In [1]: import numpy as np

In [2]: import numpy.linalg as la

In [3]: np.set_printoptions(precision=2, suppress=True, linewidth=200)

In [4]: X = np.load("test19.npy")

In [5]: X
Out[5]: 
array([[  9.35,   5.64,   5.1 , -26.14,   0.24,  -8.55],
       [ -7.43,  -5.65,  -7.98,  19.62,   8.25,  18.45],
       [  5.8 ,  -6.1 ,  -0.47,   9.8 ,   7.44,   3.04],
       [ -6.63,   1.71,  -3.03,  -8.66,   2.13,  -7.73],
       [ -4.24,  -6.6 ,   1.3 ,  12.65, -12.73,   2.06],
       [ -7.79,   0.86, -32.97,  21.07,  -6.96,   9.73],
       [  0.19,   0.79,  14.85,  -4.71,   3.06,  -8.52],
       [  7.6 ,  -4.54, -16.79, -19.71,   0.26, -10.7 ],
       [ -4.38,   5.14,  39.08,   2.79,  -0.75,   2.03],
       [  9.68,   5.06,  -9.41,  -0.91,  -2.32,   1.91]])

In [6]: X @ X
Traceback (most recent call last):
  Cell In[6], line 1
    X @ X
ValueError: matmul: Input operand 1 has a mismatch in its core dimension 0, with gufunc signature (n?,k),(k,m?)->(n?,m?) (size 10 is different from 6)


In [7]: C2 = X.T @ X

In [8]: la.svd(X, compute_uv=False) ** 2
Out[8]: array([3928.66, 2559.47,  400.5 ,  237.35,  190.53,   73.18])

In [9]: (X @ X.T).shape
Out[9]: (10, 10)

In [10]: np.diag(C2)
Out[10]: array([ 469.57,  221.42, 3306.02, 2262.53,  353.88,  776.27])

In [11]: np.allclose(C2, C2.T)
Out[11]: True

In [12]: la.matrix_rank(C2)
Out[12]: np.int64(6)

In [13]: hat = X @ la.solve(X.T @ X, X.T)

In [14]: np.diag(hat)
Out[14]: array([0.49, 0.8 , 0.65, 0.5 , 0.82, 0.69, 0.38, 0.53, 0.59, 0.56])

In [15]: np.round(la.eigvalsh(hat), 2) + 0
Out[15]: array([0., 0., 0., 0., 1., 1., 1., 1., 1., 1.])

In [16]: np.trace(hat)
Out[16]: np.float64(6.0)

In [17]: np.allclose(hat @ hat, hat)
Out[17]: True

In [18]: B = np.c_[X[:, :3] @ np.array([[5, 8, 0], [2, 1, 6], [9, 1, 1]]), np.array([0, 1, 0, 2, 1, 0, 2, 1, 1, 0])]

In [19]: B
Out[19]: 
array([[ 103.93,   85.54,   38.94,    0.  ],
       [-120.27,  -73.07,  -41.88,    1.  ],
       [  12.57,   39.83,  -37.07,    0.  ],
       [ -57.  ,  -54.36,    7.23,    2.  ],
       [ -22.7 ,  -39.22,  -38.3 ,    1.  ],
       [-333.96,  -94.43,  -27.81,    0.  ],
       [ 136.18,   17.16,   19.59,    2.  ],
       [-122.19,   39.47,  -44.03,    1.  ],
       [ 340.1 ,    9.18,   69.92,    1.  ],
       [ -26.17,   73.09,   20.95,    0.  ]])

In [20]: np.round(la.norm(B - X @ la.lstsq(X, B)[0], axis=0), 2) + 0
Out[20]: array([0.  , 0.  , 0.  , 2.84])

In [21]: la.matrix_rank(np.c_[X, B])
Out[21]: np.int64(7)

In [22]: la.matrix_rank(B)
Out[22]: np.int64(4)

In [23]: la.norm(la.qr(X)[0].T @ B, axis=0) ** 2 / ((B ** 2).sum(axis=0) + 1e-12)
Out[23]: array([1.  , 1.  , 1.  , 0.33])

In [24]: rng = np.random.default_rng(5882)

In [25]: B = X + rng.integers(-2, 3, (10, 2)) @ rng.integers(-2, 3, (2, 6))

In [26]: B
Out[26]: 
array([[ 11.35,   7.64,  10.1 , -30.14,  -1.76, -10.55],
       [ -5.43,  -6.65,  -8.98,  21.62,   6.25,  22.45],
       [  3.8 ,  -6.1 ,  -1.47,   9.8 ,   9.44,   1.04],
       [ -6.63,   3.71,   0.97, -12.66,   2.13, -11.73],
       [ -6.24,  -4.6 ,   4.3 ,   8.65, -10.73,  -3.94],
       [ -3.79,   0.86, -30.97,  21.07, -10.96,  13.73],
       [  2.19,   0.79,  15.85,  -4.71,   1.06,  -6.52],
       [  9.6 ,  -6.54, -19.79, -15.71,  -1.74,  -4.7 ],
       [ -8.38,   5.14,  37.08,   2.79,   3.25,  -1.97],
       [  5.68,   3.06, -15.41,   3.09,   1.68,   1.91]])

In [27]: B - X
Out[27]: 
array([[ 2.,  2.,  5., -4., -2., -2.],
       [ 2., -1., -1.,  2., -2.,  4.],
       [-2.,  0., -1.,  0.,  2., -2.],
       [ 0.,  2.,  4., -4.,  0., -4.],
       [-2.,  2.,  3., -4.,  2., -6.],
       [ 4.,  0.,  2.,  0., -4.,  4.],
       [ 2.,  0.,  1.,  0., -2.,  2.],
       [ 2., -2., -3.,  4., -2.,  6.],
       [-4.,  0., -2.,  0.,  4., -4.],
       [-4., -2., -6.,  4.,  4.,  0.]])

In [28]: E = np.array([[0, 1, 0, 0, 0, 0, 0],
    ...:     [1, 0, 0, 0, 0, 0, 0],
    ...:     [0, 0, 0, 1, 1, 0, 0],
    ...:     [0, 0, 1, 0, 1, 0, 0],
    ...:     [0, 0, 1, 1, 0, 0, 0],
    ...:     [0, 0, 0, 0, 0, 0, 1],
    ...:     [0, 0, 0, 0, 0, 1, 0]])

In [29]: np.flatnonzero(la.matrix_power((E != 0) + (E.T != 0) + np.eye(7), 7)[5])
Out[29]: array([5, 6])

In [30]: E @ E
Out[30]: 
array([[1, 0, 0, 0, 0, 0, 0],
       [0, 1, 0, 0, 0, 0, 0],
       [0, 0, 2, 1, 1, 0, 0],
       [0, 0, 1, 2, 1, 0, 0],
       [0, 0, 1, 1, 2, 0, 0],
       [0, 0, 0, 0, 0, 1, 0],
       [0, 0, 0, 0, 0, 0, 1]])

In [31]: np.round(la.det(E), 2)
Out[31]: np.float64(2.0)

In [32]: np.sort(la.eigvals(E).real)
Out[32]: array([-1., -1., -1., -1.,  1.,  1.,  2.])

In [33]: q, Rm = la.qr(X)

In [34]: np.round(q.T @ q, 2) + 0
Out[34]: 
array([[1., 0., 0., 0., 0., 0.],
       [0., 1., 0., 0., 0., 0.],
       [0., 0., 1., 0., 0., 0.],
       [0., 0., 0., 1., 0., 0.],
       [0., 0., 0., 0., 1., 0.],
       [0., 0., 0., 0., 0., 1.]])

In [35]: q.shape, Rm.shape
Out[35]: ((10, 6), (6, 6))

In [36]: th = np.radians(72)

In [37]: Rm = np.eye(7)

In [38]: Rm[4, 4] = Rm[6, 6] = np.cos(th)

In [39]: Rm[4, 6], Rm[6, 4] = -np.sin(th), np.sin(th)

In [40]: Rm
Out[40]: 
array([[ 1.  ,  0.  ,  0.  ,  0.  ,  0.  ,  0.  ,  0.  ],
       [ 0.  ,  1.  ,  0.  ,  0.  ,  0.  ,  0.  ,  0.  ],
       [ 0.  ,  0.  ,  1.  ,  0.  ,  0.  ,  0.  ,  0.  ],
       [ 0.  ,  0.  ,  0.  ,  1.  ,  0.  ,  0.  ,  0.  ],
       [ 0.  ,  0.  ,  0.  ,  0.  ,  0.31,  0.  , -0.95],
       [ 0.  ,  0.  ,  0.  ,  0.  ,  0.  ,  1.  ,  0.  ],
       [ 0.  ,  0.  ,  0.  ,  0.  ,  0.95,  0.  ,  0.31]])

In [41]: B = E @ Rm.T

In [42]: round(la.det(Rm), 2), round(np.trace(Rm), 2)
Out[42]: (np.float64(1.0), np.float64(5.62))

In [43]: np.allclose(la.norm(E, axis=1), la.norm(B, axis=1))
Out[43]: True

In [44]: B
Out[44]: 
array([[ 0.  ,  1.  ,  0.  ,  0.  ,  0.  ,  0.  ,  0.  ],
       [ 1.  ,  0.  ,  0.  ,  0.  ,  0.  ,  0.  ,  0.  ],
       [ 0.  ,  0.  ,  0.  ,  1.  ,  0.31,  0.  ,  0.95],
       [ 0.  ,  0.  ,  1.  ,  0.  ,  0.31,  0.  ,  0.95],
       [ 0.  ,  0.  ,  1.  ,  1.  ,  0.  ,  0.  ,  0.  ],
       [ 0.  ,  0.  ,  0.  ,  0.  , -0.95,  0.  ,  0.31],
       [ 0.  ,  0.  ,  0.  ,  0.  ,  0.  ,  1.  ,  0.  ]])

In [45]: np.abs(B - E).max(axis=0)
Out[45]: array([0.  , 0.  , 0.  , 0.  , 0.95, 0.  , 0.95])

In [46]: u = np.array([0, 0, 1])

In [47]: np.cross(E[0, :3], E[6, :3])
Out[47]: array([0, 0, 0])

In [48]: np.polyval(u, E[0])
Out[48]: array([1, 1, 1, 1, 1, 1, 1])

In [49]: A = np.loadtxt("m.csv", delimiter=",")

In [50]: A
Out[50]: 
array([[ 0.69, -0.2 ,  1.53,  2.06],
       [ 1.03,  0.95,  1.58,  3.23],
       [-2.24, -0.08, -2.09, -0.11],
       [ 2.68,  0.76,  1.37,  0.7 ],
       [ 0.63,  0.8 , -3.52,  2.35],
       [-0.68,  1.47,  4.92, -0.92],
       [-2.72, -0.05, -1.14,  2.39],
       [-1.33,  0.03, -5.07,  1.9 ],
       [-3.07, -0.15, -1.66, -3.  ],
       [-0.68,  1.  , -0.06, -0.37],
       [ 0.75,  1.12, -0.67, -3.28],
       [-1.72, -0.5 ,  1.69, -1.4 ],
       [ 0.01, -0.06,  0.71,  0.25],
       [-1.73, -0.9 ,  5.71, -1.26],
       [-0.48,  0.59, -0.97, -0.24],
       [ 0.  , -1.36, -1.62, -0.26],
       [ 1.67, -0.44, -3.82,  1.24],
       [-1.29, -0.03,  1.13, -4.51],
       [-1.85, -0.47,  1.92, -1.25],
       [-2.06,  1.25,  0.6 ,  1.77],
       [-0.51,  0.92,  1.6 ,  1.51]])

In [51]: x0 = np.array([-2, 2, -2, -1])

In [52]: rhs = A @ x0

In [53]: la.solve(A.T @ A, A.T @ rhs)
Out[53]: array([-2.,  2., -2., -1.])

In [54]: rhs = rhs + 0.1 * rng.normal(size=21)

In [55]: rhs
Out[55]: array([-7.06, -6.35,  8.78, -7.24,  5.29, -4.53,  5.17, 10.78, 12.35,  3.95,  5.39,  0.31, -1.86, -8.44,  4.28,  0.63,  2.22,  4.67,  0.21,  3.57, -1.82])

In [56]: coef, *_ = la.lstsq(A, rhs)

In [57]: coef
Out[57]: array([-2.  ,  2.07, -2.  , -1.  ])

In [58]: coef.round()
Out[58]: array([-2.,  2., -2., -1.])
